% ipython --no-banner

In [1]: import numpy as np

In [2]: np.set_printoptions(precision=2, suppress=True, linewidth=100, legacy="1.25")

In [3]: rnd = lambda a: np.round(a, 2) + 0

In [4]: E = np.load("data.npy")

In [5]: print(E)
[[2 2 0]
 [0 2 2]
 [2 0 2]]

In [6]: E - E[0]
Out[6]: 
array([[ 0,  0,  0],
       [-2,  0,  2],
       [ 0, -2,  2]])

In [7]: E.sum(axis=1)
Out[7]: array([4, 4, 4])

In [8]: E[:, 3]
---------------------------------------------------------------------------
IndexError                                Traceback (most recent call last)
Cell In[8], line 1
----> 1 E[:, 3]

IndexError: index 3 is out of bounds for axis 1 with size 3

In [9]: print(np.linalg.matrix_rank(E))
3

In [10]: proj = np.triu(np.array([[-2, 2, 3], [3, 2, -3], [-1, 3, 1]]), 1) + np.eye(3)

In [11]: B = proj @ E @ np.linalg.inv(proj)

In [12]: proj @ E - E @ proj
Out[12]: 
array([[ 6.,  0., 10.],
       [-6.,  0.,  0.],
       [ 0., -4., -6.]])

In [13]: arr = np.array([[-6, 1, 2], [-9, 4, 3], [-12, 4, 4], [-15, 3, 5]])

In [14]: arr
Out[14]: 
array([[ -6,   1,   2],
       [ -9,   4,   3],
       [-12,   4,   4],
       [-15,   3,   5]])

In [15]: # rank 2

In [16]: rnd(np.trace(np.linalg.pinv(arr) @ arr))
Out[16]: 2.0

In [17]: np.linalg.lstsq(arr[:-1].T, arr[-1])[2]
Out[17]: 2

In [18]: U, s, Vh = np.linalg.svd(arr)

In [19]: rnd(s)
Out[19]: array([24.04,  2.05,  0.  ])

In [20]: np.argmax(s[:-1] / (s[1:] + 1e-6)) + 1
Out[20]: 2

In [21]: B = U[:, :2] @ np.diag(s[:2]) @ Vh[:2]

In [22]: rnd(B)
Out[22]: 
array([[ -6.,   1.,   2.],
       [ -9.,   4.,   3.],
       [-12.,   4.,   4.],
       [-15.,   3.,   5.]])

In [23]: rnd(np.linalg.norm(arr - B, 2)), rnd(s[2])
Out[23]: (0.0, 0.0)

In [24]: M = np.load("a.npy")

In [25]: M
Out[25]: 
array([[-5.34,  1.36, -4.14, -1.88],
       [-4.03,  2.48,  1.5 , -1.6 ],
       [ 0.65, -0.69,  0.06, -0.34],
       [ 0.44, -1.45, -1.29,  1.73],
       [ 1.22,  1.05, -1.49, -2.43],
       [ 4.95,  6.27, -3.82, -1.17],
       [-0.36, -2.33,  1.41,  4.86],
       [ 2.23, -5.98,  2.08, -1.24],
       [-4.85,  4.81, -2.58, -2.17],
       [ 0.06,  4.61, -0.21, -3.9 ],
       [-1.73, -5.62, -0.17, -1.14],
       [ 2.45, -3.68, -0.01,  0.58],
       [-1.08,  5.57,  2.72,  0.94],
       [-1.24,  3.36, -1.37,  0.76],
       [-0.86, -3.65, -6.15, -4.12],
       [ 1.52,  2.17, -1.66,  3.19],
       [-3.25,  1.54, -0.64, -0.31],
       [ 1.23, -2.44,  0.2 , -4.06],
       [-4.5 , -3.05, -3.89,  1.95],
       [ 2.38,  0.84, -0.8 , -2.61],
       [-0.35, -0.26, -3.88,  2.55],
       [ 1.82,  2.36,  2.72,  0.55],
       [-2.86,  5.06, -1.18, -1.89],
       [-2.55,  2.51,  0.78,  2.29],
       [ 1.65, -1.39,  4.05,  2.21],
       [-1.8 ,  0.6 , -3.22,  0.95],
       [ 0.43, -1.77,  0.18,  3.45]])

In [26]: B = np.c_[M[:, :2] @ np.array([[0, 1], [2, 1]]), np.array([-3, 1, -5, 0, 1, 3, -1, -2, -4, 0, 3, 2, -2, -3, -2, 2, 4, 0, 5, -3, -2, 3, -4, 4, 5, -5, 2])]

In [27]: rnd(B)
Out[27]: 
array([[  2.72,  -3.98,  -3.  ],
       [  4.96,  -1.55,   1.  ],
       [ -1.38,  -0.04,  -5.  ],
       [ -2.9 ,  -1.01,   0.  ],
       [  2.1 ,   2.27,   1.  ],
       [ 12.54,  11.22,   3.  ],
       [ -4.66,  -2.69,  -1.  ],
       [-11.96,  -3.75,  -2.  ],
       [  9.62,  -0.04,  -4.  ],
       [  9.22,   4.67,   0.  ],
       [-11.24,  -7.35,   3.  ],
       [ -7.36,  -1.23,   2.  ],
       [ 11.14,   4.49,  -2.  ],
       [  6.72,   2.12,  -3.  ],
       [ -7.3 ,  -4.51,  -2.  ],
       [  4.34,   3.69,   2.  ],
       [  3.08,  -1.71,   4.  ],
       [ -4.88,  -1.21,   0.  ],
       [ -6.1 ,  -7.55,   5.  ],
       [  1.68,   3.22,  -3.  ],
       [ -0.52,  -0.61,  -2.  ],
       [  4.72,   4.18,   3.  ],
       [ 10.12,   2.2 ,  -4.  ],
       [  5.02,  -0.04,   4.  ],
       [ -2.78,   0.26,   5.  ],
       [  1.2 ,  -1.2 ,  -5.  ],
       [ -3.54,  -1.34,   2.  ]])

In [28]: rnd(np.linalg.lstsq(M, B[:, 0])[0])
Out[28]: array([0., 2., 0., 0.])

In [29]: np.linalg.matrix_rank(np.c_[M, B])
Out[29]: 5
